$ python3 -q
>>> import numpy as np
>>> np.set_printoptions(precision=2, suppress=True, linewidth=140)
>>> tidy = lambda a: np.round(a, 2) + 0
>>> F = np.load("sample11.npy")
>>> F
array([[0, 0, 0, 0, 1, 0, 0, 0],
       [1, 0, 0, 0, 0, 0, 0, 0],
       [0, 0, 0, 1, 0, 0, 0, 0],
       [0, 0, 0, 0, 0, 1, 0, 0],
       [0, 1, 0, 0, 0, 0, 0, 0],
       [0, 0, 0, 0, 0, 0, 0, 1],
       [0, 0, 1, 0, 0, 0, 0, 0],
       [0, 0, 0, 0, 0, 0, 1, 0]])
>>> # a transition matrix
>>> out = np.array([[4, 4, -4],
...     [-5, 5, -2],
...     [4, -5, 0],
...     [3, -2, 4],
...     [-1, 2, 5],
...     [2, 1, 4],
...     [5, -2, 2],
...     [-4, -1, 4]])
>>> np.einsum("ij,ij->i", F, F)
array([1, 1, 1, 1, 1, 1, 1, 1])
>>> np.linalg.matrix_rank(F @ out)
np.int64(3)
>>> np.linalg.matrix_rank(np.vstack([F, out.T]))
np.int64(8)
>>> np.einsum("ik,kj->ji", F, out)
array([[-1,  4,  3,  2, -5, -4,  4,  5],
       [ 2,  4, -2,  1,  5, -1, -5, -2],
       [ 5, -4,  4,  4, -2,  4,  0,  2]])
>>> np.einsum("ij->j", F)
array([1, 1, 1, 1, 1, 1, 1, 1])
>>> out.T @ F.T
array([[-1,  4,  3,  2, -5, -4,  4,  5],
       [ 2,  4, -2,  1,  5, -1, -5, -2],
       [ 5, -4,  4,  4, -2,  4,  0,  2]])
>>> np.einsum("ik,kj->ij", F, out)
array([[-1,  2,  5],
       [ 4,  4, -4],
       [ 3, -2,  4],
       [ 2,  1,  4],
       [-5,  5, -2],
       [-4, -1,  4],
       [ 4, -5,  0],
       [ 5, -2,  2]])
>>> cov = F.T @ F
>>> np.diag(cov)
array([1, 1, 1, 1, 1, 1, 1, 1])
>>> M = np.loadtxt("mat.csv", delimiter=",")
>>> M
array([[-3., -6.,  4., -2.],
       [ 0., -5.,  1., -1.],
       [ 0., -6.,  1., -2.],
       [ 0.,  0.,  1., -2.]])
>>> out = M / np.linalg.norm(M, axis=1, keepdims=True)
>>> cov = out @ out.T
>>> tidy(cov)
array([[1.  , 0.86, 0.85, 0.44],
       [0.86, 1.  , 0.99, 0.26],
       [0.85, 0.99, 1.  , 0.35],
       [0.44, 0.26, 0.35, 1.  ]])
>>> tidy(cov[3])
array([0.44, 0.26, 0.35, 1.  ])
>>> f = np.array([-1, 3, 2, -2])
>>> out = M + np.outer(f, np.eye(4)[2])
>>> tidy(np.linalg.det(out) / np.linalg.det(M)), tidy(1 + np.linalg.solve(M, f)[2])
(np.float64(2.33), np.float64(2.33))
>>> q = M.astype(float).copy()
>>> for j in range(4):
...     q[:, j] -= q[:, :j] @ (q[:, :j].T @ q[:, j])
...     q[:, j] /= np.linalg.norm(q[:, j])
... 
>>> tidy(q)
array([[-1.  ,  0.  ,  0.  ,  0.  ],
       [ 0.  , -0.64,  0.1 ,  0.76],
       [ 0.  , -0.77, -0.08, -0.64],
       [ 0.  ,  0.  ,  0.99, -0.13]])
>>> tidy(np.linalg.det(q))
np.float64(1.0)
>>> tidy(np.sort(np.linalg.eigvals(q).real))
array([-1.  , -1.  ,  0.08,  0.08])
>>> tidy(q @ q)
array([[ 1.  ,  0.  ,  0.  ,  0.  ],
       [ 0.  ,  0.33,  0.69, -0.65],
       [ 0.  ,  0.55, -0.7 , -0.45],
       [ 0.  , -0.76, -0.21, -0.61]])
